$ ipython --no-banner

In [1]: import numpy as np

In [2]: import numpy.linalg as la

In [3]: np.set_printoptions(precision=2, suppress=True, linewidth=160, sign=" ")

In [4]: arr = np.loadtxt("test3.csv", delimiter=",")

In [5]: print(arr)
[[  1.   3.   0.   2.   0.   0.   1.]
 [  3.   1.   2.   1.   0.   1.   2.]
 [  2.   3.   3.   0.   0.   0.   2.]
 [  0.   0.   1.   2.   0.   3.   3.]
 [  0.   3.   3.   2.   2.   0.   0.]
 [  2.   0.   2.   3.   2.   1.   0.]
 [  3.   1.   0.   3.   1.   3.   3.]
 [  2.   3.   3.   1.   3.   0.   2.]
 [  2.   3.   0.   1.   3.   1.   2.]
 [ 13.   7.   8.   6.   0.   4.   9.]]

In [6]: # row 9 dominates

In [7]: def softmax(z):
   ...:     e = np.exp(z - z.max(axis=-1, keepdims=True))
   ...:     return e / e.sum(axis=-1, keepdims=True)
   ...: 

In [8]: np.round(softmax(arr[9]), 2) + 0
Out[8]: array([ 0.97,  0.  ,  0.01,  0.  ,  0.  ,  0.  ,  0.02])

In [9]: softmax(arr).sum(axis=1)
Out[9]: array([ 1.,  1.,  1.,  1.,  1.,  1.,  1.,  1.,  1.,  1.])

In [10]: np.round(softmax(10 * arr[9]), 2) + 0
Out[10]: array([ 1.,  0.,  0.,  0.,  0.,  0.,  0.])

In [11]: S = arr @ arr.T / np.sqrt(7)

In [12]: np.round(softmax(S)[9] @ arr, 2) + 0
Out[12]: array([ 13.,   7.,   8.,   6.,   0.,   4.,   9.])

In [13]: np.round(softmax(S), 2) + 0
Out[13]: 
array([[ 0.,  0.,  0.,  0.,  0.,  0.,  0.,  0.,  0.,  1.],
       [ 0.,  0.,  0.,  0.,  0.,  0.,  0.,  0.,  0.,  1.],
       [ 0.,  0.,  0.,  0.,  0.,  0.,  0.,  0.,  0.,  1.],
       [ 0.,  0.,  0.,  0.,  0.,  0.,  0.,  0.,  0.,  1.],
       [ 0.,  0.,  0.,  0.,  0.,  0.,  0.,  0.,  0.,  1.],
       [ 0.,  0.,  0.,  0.,  0.,  0.,  0.,  0.,  0.,  1.],
       [ 0.,  0.,  0.,  0.,  0.,  0.,  0.,  0.,  0.,  1.],
       [ 0.,  0.,  0.,  0.,  0.,  0.,  0.,  0.,  0.,  1.],
       [ 0.,  0.,  0.,  0.,  0.,  0.,  0.,  0.,  0.,  1.],
       [ 0.,  0.,  0.,  0.,  0.,  0.,  0.,  0.,  0.,  1.]])

In [14]: M2 = np.c_[arr[:, :3] @ np.array([[2, 1, 3], [0, 2, 1], [1, 1, 3]]), np.array([0, 4, 3, 3, 2, 1, 1, 2, 0, -5])]

In [15]: print(M2)
[[ 2.  7.  6.  0.]
 [ 8.  7. 16.  4.]
 [ 7. 11. 18.  3.]
 [ 1.  1.  3.  3.]
 [ 3.  9. 12.  2.]
 [ 6.  4. 12.  1.]
 [ 6.  5. 10.  1.]
 [ 7. 11. 18.  2.]
 [ 4.  8.  9.  0.]
 [34. 35. 70. -5.]]

In [16]: np.round(la.norm(M2 - arr @ la.lstsq(arr, M2)[0], axis=0), 2) + 0
Out[16]: array([ 0.  ,  0.  ,  0.  ,  5.69])

In [17]: la.matrix_rank(np.c_[arr, M2])
Out[17]: np.int64(8)

In [18]: la.matrix_rank(M2)
Out[18]: np.int64(4)

In [19]: np.round(la.lstsq(arr, M2[:, 0])[0], 2) + 0
Out[19]: array([ 2.,  0.,  1.,  0.,  0.,  0.,  0.])

In [20]: la.norm(la.qr(arr)[0].T @ M2, axis=0) ** 2 / ((M2 ** 2).sum(axis=0) + 1e-12)
Out[20]: array([ 1.  ,  1.  ,  1.  ,  0.53])
